% ipython --no-banner

In [1]: import numpy as np

In [2]: np.set_printoptions(suppress=True, linewidth=200)

In [3]: m1 = np.loadtxt("block0.csv", delimiter=",")

In [4]: m1
Out[4]: 
array([[3., 1., 0., 0., 0., 0., 0., 0.],
       [0., 3., 1., 0., 0., 0., 0., 0.],
       [0., 0., 3., 1., 0., 0., 0., 0.],
       [0., 0., 0., 3., 1., 0., 0., 0.],
       [0., 0., 0., 0., 3., 1., 0., 0.],
       [0., 0., 0., 0., 0., 3., 1., 0.],
       [0., 0., 0., 0., 0., 0., 3., 1.],
       [0., 0., 0., 0., 0., 0., 0., 3.]])

In [5]: # triangular: eigenvalues sit on the diagonal

In [6]: r0 = np.array([4, 2, 0, -5, 3, 4, -1, 3])

In [7]: Y = m1 + np.outer(r0, np.eye(8)[2])

In [8]: Y
Out[8]: 
array([[ 3.,  1.,  4.,  0.,  0.,  0.,  0.,  0.],
       [ 0.,  3.,  3.,  0.,  0.,  0.,  0.,  0.],
       [ 0.,  0.,  3.,  1.,  0.,  0.,  0.,  0.],
       [ 0.,  0., -5.,  3.,  1.,  0.,  0.,  0.],
       [ 0.,  0.,  3.,  0.,  3.,  1.,  0.,  0.],
       [ 0.,  0.,  4.,  0.,  0.,  3.,  1.,  0.],
       [ 0.,  0., -1.,  0.,  0.,  0.,  3.,  1.],
       [ 0.,  0.,  3.,  0.,  0.,  0.,  0.,  3.]])

In [9]: np.linalg.matrix_rank(Y - m1)
Out[9]: np.int64(1)

In [10]: U, sigma, Vh = np.linalg.svd(m1, full_matrices=False)

In [11]: sigma.round(1)
Out[11]: array([4. , 3.8, 3.6, 3.3, 3. , 2.6, 2.3, 2.1])

In [12]: np.round(U.T @ m1 @ Vh.T, 1) + 0
Out[12]: 
array([[4. , 0. , 0. , 0. , 0. , 0. , 0. , 0. ],
       [0. , 3.8, 0. , 0. , 0. , 0. , 0. , 0. ],
       [0. , 0. , 3.6, 0. , 0. , 0. , 0. , 0. ],
       [0. , 0. , 0. , 3.3, 0. , 0. , 0. , 0. ],
       [0. , 0. , 0. , 0. , 3. , 0. , 0. , 0. ],
       [0. , 0. , 0. , 0. , 0. , 2.6, 0. , 0. ],
       [0. , 0. , 0. , 0. , 0. , 0. , 2.3, 0. ],
       [0. , 0. , 0. , 0. , 0. , 0. , 0. , 2.1]])

In [13]: round(float(np.sqrt((sigma ** 2).sum())), 1), round(np.linalg.norm(m1), 1)
Out[13]: (8.9, np.float64(8.9))

In [14]: U.shape, sigma.shape, Vh.shape
Out[14]: ((8, 8), (8,), (8, 8))

In [15]: np.round(np.linalg.norm(m1, axis=1), 1)
Out[15]: array([3.2, 3.2, 3.2, 3.2, 3.2, 3.2, 3.2, 3. ])

In [16]: np.round(np.linalg.norm(m1, axis=0), 1)
Out[16]: array([3. , 3.2, 3.2, 3.2, 3.2, 3.2, 3.2, 3.2])

In [17]: round(float(np.linalg.norm(m1, 1)), 1), round(float(np.linalg.norm(m1, np.inf)), 1)
Out[17]: (4.0, 4.0)

In [18]: np.round(np.sort(np.abs(np.linalg.eigvals(m1))), 1)
Out[18]: array([3., 3., 3., 3., 3., 3., 3., 3.])

In [19]: np.round(np.linalg.matrix_power(m1, 4), 1)
Out[19]: 
array([[ 81., 108.,  54.,  12.,   1.,   0.,   0.,   0.],
       [  0.,  81., 108.,  54.,  12.,   1.,   0.,   0.],
       [  0.,   0.,  81., 108.,  54.,  12.,   1.,   0.],
       [  0.,   0.,   0.,  81., 108.,  54.,  12.,   1.],
       [  0.,   0.,   0.,   0.,  81., 108.,  54.,  12.],
       [  0.,   0.,   0.,   0.,   0.,  81., 108.,  54.],
       [  0.,   0.,   0.,   0.,   0.,   0.,  81., 108.],
       [  0.,   0.,   0.,   0.,   0.,   0.,   0.,  81.]])

In [20]: m1 @ m1
Out[20]: 
array([[9., 6., 1., 0., 0., 0., 0., 0.],
       [0., 9., 6., 1., 0., 0., 0., 0.],
       [0., 0., 9., 6., 1., 0., 0., 0.],
       [0., 0., 0., 9., 6., 1., 0., 0.],
       [0., 0., 0., 0., 9., 6., 1., 0.],
       [0., 0., 0., 0., 0., 9., 6., 1.],
       [0., 0., 0., 0., 0., 0., 9., 6.],
       [0., 0., 0., 0., 0., 0., 0., 9.]])

In [21]: np.round(np.linalg.det(m1), 1)
Out[21]: np.float64(6561.0)

In [22]: (m1 + m1.T) / 2
Out[22]: 
array([[3. , 0.5, 0. , 0. , 0. , 0. , 0. , 0. ],
       [0.5, 3. , 0.5, 0. , 0. , 0. , 0. , 0. ],
       [0. , 0.5, 3. , 0.5, 0. , 0. , 0. , 0. ],
       [0. , 0. , 0.5, 3. , 0.5, 0. , 0. , 0. ],
       [0. , 0. , 0. , 0.5, 3. , 0.5, 0. , 0. ],
       [0. , 0. , 0. , 0. , 0.5, 3. , 0.5, 0. ],
       [0. , 0. , 0. , 0. , 0. , 0.5, 3. , 0.5],
       [0. , 0. , 0. , 0. , 0. , 0. , 0.5, 3. ]])

In [23]: np.allclose(m1, m1.T)
Out[23]: False

In [24]: rng = np.random.default_rng(607)

In [25]: z = rng.permutation(8)

In [26]: z
Out[26]: array([4, 7, 2, 1, 0, 3, 5, 6])

In [27]: Y = m1[z][:, z]

In [28]: np.round(np.linalg.det(Y), 1), np.round(np.linalg.det(m1[z]), 1)
Out[28]: (np.float64(6561.0), np.float64(-6561.0))

In [29]: Y
Out[29]: 
array([[3., 0., 0., 0., 0., 0., 1., 0.],
       [0., 3., 0., 0., 0., 0., 0., 0.],
       [0., 0., 3., 0., 0., 1., 0., 0.],
       [0., 0., 1., 3., 0., 0., 0., 0.],
       [0., 0., 0., 1., 3., 0., 0., 0.],
       [1., 0., 0., 0., 0., 3., 0., 0.],
       [0., 0., 0., 0., 0., 0., 3., 1.],
       [0., 1., 0., 0., 0., 0., 0., 3.]])

In [30]: W0 = np.loadtxt("a.csv", delimiter=",")

In [31]: W0
Out[31]: 
array([[-2.,  0.,  2., -3., -2., -3.,  0.,  2., -1., -1.],
       [ 0., -2.,  0., -1.,  2.,  0.,  3.,  2., -1.,  2.],
       [ 0.,  0., -1.,  0.,  2., -2.,  0., -1.,  0.,  2.],
       [ 0.,  0.,  0.,  0.,  3., -1., -1.,  3.,  1.,  0.],
       [ 0.,  0.,  0.,  0.,  3., -1.,  3.,  2.,  3., -2.],
       [ 0.,  0.,  0.,  0.,  0.,  0.,  3.,  3.,  2., -1.],
       [ 0.,  0.,  0.,  0.,  0.,  0.,  1.,  3.,  0.,  0.],
       [ 0.,  0.,  0.,  0.,  0.,  0.,  0., -1.,  1., -2.],
       [ 0.,  0.,  0.,  0.,  0.,  0.,  0.,  0.,  1., -1.],
       [ 0.,  0.,  0.,  0.,  0.,  0.,  0.,  0.,  0., -3.]])

In [32]: Y = W0 / np.linalg.norm(W0, axis=1, keepdims=True)

In [33]: gram = Y @ Y.T

In [34]: gram[7].round(1)
Out[34]: array([-0.1, -0.5, -0.3, -0.2,  0.3,  0.1, -0.4,  1. ,  0.9,  0.8])

In [35]: (gram - 2 * np.eye(10)).round(6).argmax(axis=1)
Out[35]: array([6, 6, 1, 4, 5, 4, 5, 8, 7, 7])

In [36]: M = np.load("out9.npy")

In [37]: M
Out[37]: 
array([[-2,  0, -3, -2,  3, -2,  3,  1,  1, -2,  2,  3],
       [ 0, -2,  0, -3, -2,  3, -2,  3,  1,  1, -2,  2],
       [-3,  0, -2,  0, -3, -2,  3, -2,  3,  1,  1, -2],
       [-2, -3,  0, -2,  0, -3, -2,  3, -2,  3,  1,  1],
       [ 3, -2, -3,  0, -2,  0, -3, -2,  3, -2,  3,  1],
       [-2,  3, -2, -3,  0, -2,  0, -3, -2,  3, -2,  3],
       [ 3, -2,  3, -2, -3,  0, -2,  0, -3, -2,  3, -2],
       [ 1,  3, -2,  3, -2, -3,  0, -2,  0, -3, -2,  3],
       [ 1,  1,  3, -2,  3, -2, -3,  0, -2,  0, -3, -2],
       [-2,  1,  1,  3, -2,  3, -2, -3,  0, -2,  0, -3],
       [ 2, -2,  1,  1,  3, -2,  3, -2, -3,  0, -2,  0],
       [ 3,  2, -2,  1,  1,  3, -2,  3, -2, -3,  0, -2]])

In [38]: evals, evecs = np.linalg.eigh(M)

In [39]: np.round(np.linalg.svd(M, compute_uv=False), 1)
Out[39]: array([12.4, 11.4, 10.1,  8.6,  7.8,  7.7,  5.3,  4.6,  4.4,  3.7,  3.5,  2.7])

In [40]: evals, evecs = np.linalg.eigh(M)

In [41]: x = np.array([-2, 2, -3, 2, 2, 2, 1, -1, -3, 1, 1, -1])

In [42]: np.round(np.linalg.eigvalsh(M[1:, 1:]), 1)
Out[42]: array([-11.4, -11.1,  -9.7,  -7.3,  -4.6,  -2.8,   2.7,   4. ,   4.5,   5.8,   8. ])

In [43]: np.round(evecs * np.maximum(evals, 0) @ evecs.T, 1) + 0
Out[43]: 
array([[ 2.4, -0.4, -1.2, -0.8,  1.6, -0.7,  0.7,  0.7, -0.1, -2.1,  1.1,  1.3],
       [-0.4,  2.2, -0.6, -1. , -0.8,  1.5, -0.9,  0.9,  0.3,  0. , -1.9,  1.1],
       [-1.2, -0.6,  2.2, -0.1, -1.3, -0.8,  1.1, -0.9,  0.6,  0.8,  0. , -2.1],
       [-0.8, -1. , -0.1,  2.3, -0.2, -1.1, -0.6,  0.8, -0.7,  0.6,  0.3, -0.1],
       [ 1.6, -0.8, -1.3, -0.2,  2.7, -0.4, -0.8, -0.5,  0.8, -0.9,  0.9,  0.7],
       [-0.7,  1.5, -0.8, -1.1, -0.4,  2.7, -0.7, -0.8, -0.6,  1.1, -0.9,  0.7],
       [ 0.7, -0.9,  1.1, -0.6, -0.8, -0.7,  2.7, -0.4, -1.1, -0.8,  1.5, -0.7],
       [ 0.7,  0.9, -0.9,  0.8, -0.5, -0.8, -0.4,  2.7, -0.2, -1.3, -0.8,  1.6],
       [-0.1,  0.3,  0.6, -0.7,  0.8, -0.6, -1.1, -0.2,  2.3, -0.1, -1. , -0.8],
       [-2.1,  0. ,  0.8,  0.6, -0.9,  1.1, -0.8, -1.3, -0.1,  2.2, -0.6, -1.2],
       [ 1.1, -1.9,  0. ,  0.3,  0.9, -0.9,  1.5, -0.8, -1. , -0.6,  2.2, -0.4],
       [ 1.3,  1.1, -2.1, -0.1,  0.7,  0.7, -0.7,  1.6, -0.8, -1.2, -0.4,  2.4]])

In [44]: round(x @ M @ x / (x @ x), 1), round(evals[0], 1), round(evals[-1], 1)
Out[44]: (np.float64(-1.5), np.float64(-12.4), np.float64(8.6))
